% python3 -q
>>> import numpy as np
>>> np.set_printoptions(precision=2, suppress=True, linewidth=100)
>>> W0 = np.load("x.npy")
>>> print(W0)
[[  4   5   6   7   8   9  10  11  12  13]
 [ 14  15  16  17  18  19  20  21  22  23]
 [ 24  25  26  27  28  29  30  31  32  33]
 [ 34  35  36  37  38  39  40  41  42  43]
 [ 44  45  46  47  48  49  50  51  52  53]
 [ 54  55  56  57  58  59  60  61  62  63]
 [ 64  65  66  67  68  69  70  71  72  73]
 [ 74  75  76  77  78  79  80  81  82  83]
 [ 84  85  86  87  88  89  90  91  92  93]
 [ 94  95  96  97  98  99 100 101 102 103]
 [104 105 106 107 108 109 110 111 112 113]]
>>> # null space of dimension 8
>>> A2 = W0 / np.sqrt((W0 ** 2).mean(axis=1, keepdims=True))
>>> print(np.linalg.norm(A2, axis=1))
[3.16 3.16 3.16 3.16 3.16 3.16 3.16 3.16 3.16 3.16 3.16]
>>> X = np.diag(np.array([-1, 2, -3, 1, 1, -2, -2, 2, 2, -3, 2, 0]))
>>> print(X)
[[-1  0  0  0  0  0  0  0  0  0  0  0]
 [ 0  2  0  0  0  0  0  0  0  0  0  0]
 [ 0  0 -3  0  0  0  0  0  0  0  0  0]
 [ 0  0  0  1  0  0  0  0  0  0  0  0]
 [ 0  0  0  0  1  0  0  0  0  0  0  0]
 [ 0  0  0  0  0 -2  0  0  0  0  0  0]
 [ 0  0  0  0  0  0 -2  0  0  0  0  0]
 [ 0  0  0  0  0  0  0  2  0  0  0  0]
 [ 0  0  0  0  0  0  0  0  2  0  0  0]
 [ 0  0  0  0  0  0  0  0  0 -3  0  0]
 [ 0  0  0  0  0  0  0  0  0  0  2  0]
 [ 0  0  0  0  0  0  0  0  0  0  0  0]]
>>> ev, evecs = np.linalg.eigh(X)
>>> print(ev)
[-3. -3. -2. -2. -1.  0.  1.  1.  2.  2.  2.  2.]
>>> print(evecs.T @ evecs)
[[1. 0. 0. 0. 0. 0. 0. 0. 0. 0. 0. 0.]
 [0. 1. 0. 0. 0. 0. 0. 0. 0. 0. 0. 0.]
 [0. 0. 1. 0. 0. 0. 0. 0. 0. 0. 0. 0.]
 [0. 0. 0. 1. 0. 0. 0. 0. 0. 0. 0. 0.]
 [0. 0. 0. 0. 1. 0. 0. 0. 0. 0. 0. 0.]
 [0. 0. 0. 0. 0. 1. 0. 0. 0. 0. 0. 0.]
 [0. 0. 0. 0. 0. 0. 1. 0. 0. 0. 0. 0.]
 [0. 0. 0. 0. 0. 0. 0. 1. 0. 0. 0. 0.]
 [0. 0. 0. 0. 0. 0. 0. 0. 1. 0. 0. 0.]
 [0. 0. 0. 0. 0. 0. 0. 0. 0. 1. 0. 0.]
 [0. 0. 0. 0. 0. 0. 0. 0. 0. 0. 1. 0.]
 [0. 0. 0. 0. 0. 0. 0. 0. 0. 0. 0. 1.]]
>>> print(np.linalg.eigvalsh(X @ X))
[0. 1. 1. 1. 4. 4. 4. 4. 4. 4. 9. 9.]
>>> print(np.linalg.svd(X, compute_uv=False))
[3. 3. 2. 2. 2. 2. 2. 2. 1. 1. 1. 0.]
>>> print(ev.sum(), np.trace(X))
-1.0 -1
>>> print(np.linalg.eigvalsh(X + -2 * np.eye(12)))
[-5. -5. -4. -4. -3. -2. -1. -1.  0.  0.  0.  0.]
>>> rng = np.random.default_rng(534)
>>> A2 = X + rng.integers(-2, 3, (12, 11)) @ rng.integers(-2, 3, (11, 12))
>>> print(A2)
[[ -2  12  -5  -9  -2  -5  -2  -5   0   0   3   0]
 [-17   9 -12  -2   6   1 -13  11  14   1 -11   2]
 [-11  -4 -13  -1   9  10  -7  13  16  -7  -8   4]
 [  7 -10   6   8  -1  -1   6  -6  -2  -3   3   0]
 [  4   1   1  -8   3  -2  -4  -3  -4 -10   3  -9]
 [ -7  12  -6  -9  -7  -5  -7   2   5   1   3   8]
 [ -2 -11   8 -11  -8  -2  -5   2   3   6   0  -2]
 [ -2   4  -1  -3   1   0   3   9  -2  -9  -3  -7]
 [ -8  -4   2  -8   8  -2 -15   2   7  -1  -4  -5]
 [ -1  -2  -3  -4   2   7   2   4   6   3   3  10]
 [  9  -7   7   2  -1   1  12  -6  -6  11   3   1]
 [  9 -14   9   3   0   3  11   1  -5   3   4  -1]]
>>> print(np.round(np.linalg.svd(A2 - X, compute_uv=False), 2) + 0)
[57.12 32.35 26.54 24.56 15.48 12.5  11.    5.96  3.39  2.26  0.85  0.  ]
>>> print(np.linalg.matrix_rank(A2 - X, tol=1e-8))
11
>>> ev, evecs = np.linalg.eigh(X)
>>> x = np.array([5, 3, -3, -1, -1, 0, 0, 2, 4, 5, -5, -3])
>>> print(np.abs(X).sum(axis=1).max(), np.abs(ev).max())
3 3.0
>>> print(np.linalg.eigvalsh(X[1:, 1:]))
[-3. -3. -2. -2.  0.  1.  1.  2.  2.  2.  2.]
>>> print(evecs * np.maximum(ev, 0) @ evecs.T)
[[0. 0. 0. 0. 0. 0. 0. 0. 0. 0. 0. 0.]
 [0. 2. 0. 0. 0. 0. 0. 0. 0. 0. 0. 0.]
 [0. 0. 0. 0. 0. 0. 0. 0. 0. 0. 0. 0.]
 [0. 0. 0. 1. 0. 0. 0. 0. 0. 0. 0. 0.]
 [0. 0. 0. 0. 1. 0. 0. 0. 0. 0. 0. 0.]
 [0. 0. 0. 0. 0. 0. 0. 0. 0. 0. 0. 0.]
 [0. 0. 0. 0. 0. 0. 0. 0. 0. 0. 0. 0.]
 [0. 0. 0. 0. 0. 0. 0. 2. 0. 0. 0. 0.]
 [0. 0. 0. 0. 0. 0. 0. 0. 2. 0. 0. 0.]
 [0. 0. 0. 0. 0. 0. 0. 0. 0. 0. 0. 0.]
 [0. 0. 0. 0. 0. 0. 0. 0. 0. 0. 2. 0.]
 [0. 0. 0. 0. 0. 0. 0. 0. 0. 0. 0. 0.]]
>>> print(np.round(np.linalg.norm(X, 2), 2))
3.0
>>> print(np.round(np.linalg.norm(X, 1), 2), round(float(np.linalg.norm(X, np.inf)), 2))
3.0 3.0
>>> print(round(np.linalg.norm(X) ** 2 / np.linalg.norm(X, 2) ** 2, 2))
5.0
>>> print(round(float(np.linalg.norm(X, "nuc")), 2))
21.0
>>> print(np.linalg.norm(X, axis=1).argmax())
2
>>> Uu, s, VT = np.linalg.svd(X)
>>> evecs = VT[:(s > 1e-8).sum()]
>>> x = X[1] + 2 * X[4] + rng.integers(2) * np.eye(12)[2]
>>> print(x)
[0. 2. 0. 0. 2. 0. 0. 0. 0. 0. 0. 0.]
>>> print(np.linalg.matrix_rank(np.vstack([X, x])))
11
>>> print(round(np.linalg.norm(x - evecs.T @ evecs @ x), 2))
0.0
>>> data = np.load("data.npy")
>>> print(data)
[[0 0 0 0 0 0 0 1 0 0]
 [0 0 0 1 0 0 0 0 0 0]
 [0 0 0 0 0 1 0 0 0 0]
 [0 0 0 0 0 0 1 0 0 0]
 [0 0 0 0 0 0 0 0 1 0]
 [1 0 0 0 0 0 0 0 0 0]
 [0 0 0 0 1 0 0 0 0 0]
 [0 0 0 0 0 0 0 0 0 1]
 [0 1 0 0 0 0 0 0 0 0]
 [0 0 1 0 0 0 0 0 0 0]]
>>> x = np.array([0, 0, 2, 1, -1, -1, 1, 2, -1, 1])
>>> print(data @ (2 * x))
[ 4  2 -2  2 -2  0 -2  2  0  4]
>>> print((data @ x).argmax())
0
>>> print((data * x).sum(axis=1))
[ 2  1 -1  1 -1  0 -1  1  0  2]
>>> print(data @ x)
[ 2  1 -1  1 -1  0 -1  1  0  2]
>>> m1 = np.load("out14.npy")
>>> print(m1)
[[ 5  1  3  1  2]
 [15  3  2  1  1]
 [ 0  0  0  3  1]
 [ 5  1  3  3  2]
 [ 5  1  2  1  2]
 [15  3  3  3  3]
 [10  2  1  1  0]
 [10  2  3  2  2]
 [ 5  1  0  0  0]
 [ 0  0  0  1  1]
 [ 0  0  3  0  3]
 [ 5  1  0  2  3]
 [15  3  3  2  1]]
>>> print(np.round(np.linalg.norm(m1, 2) / np.linalg.norm(m1), 2))
0.97
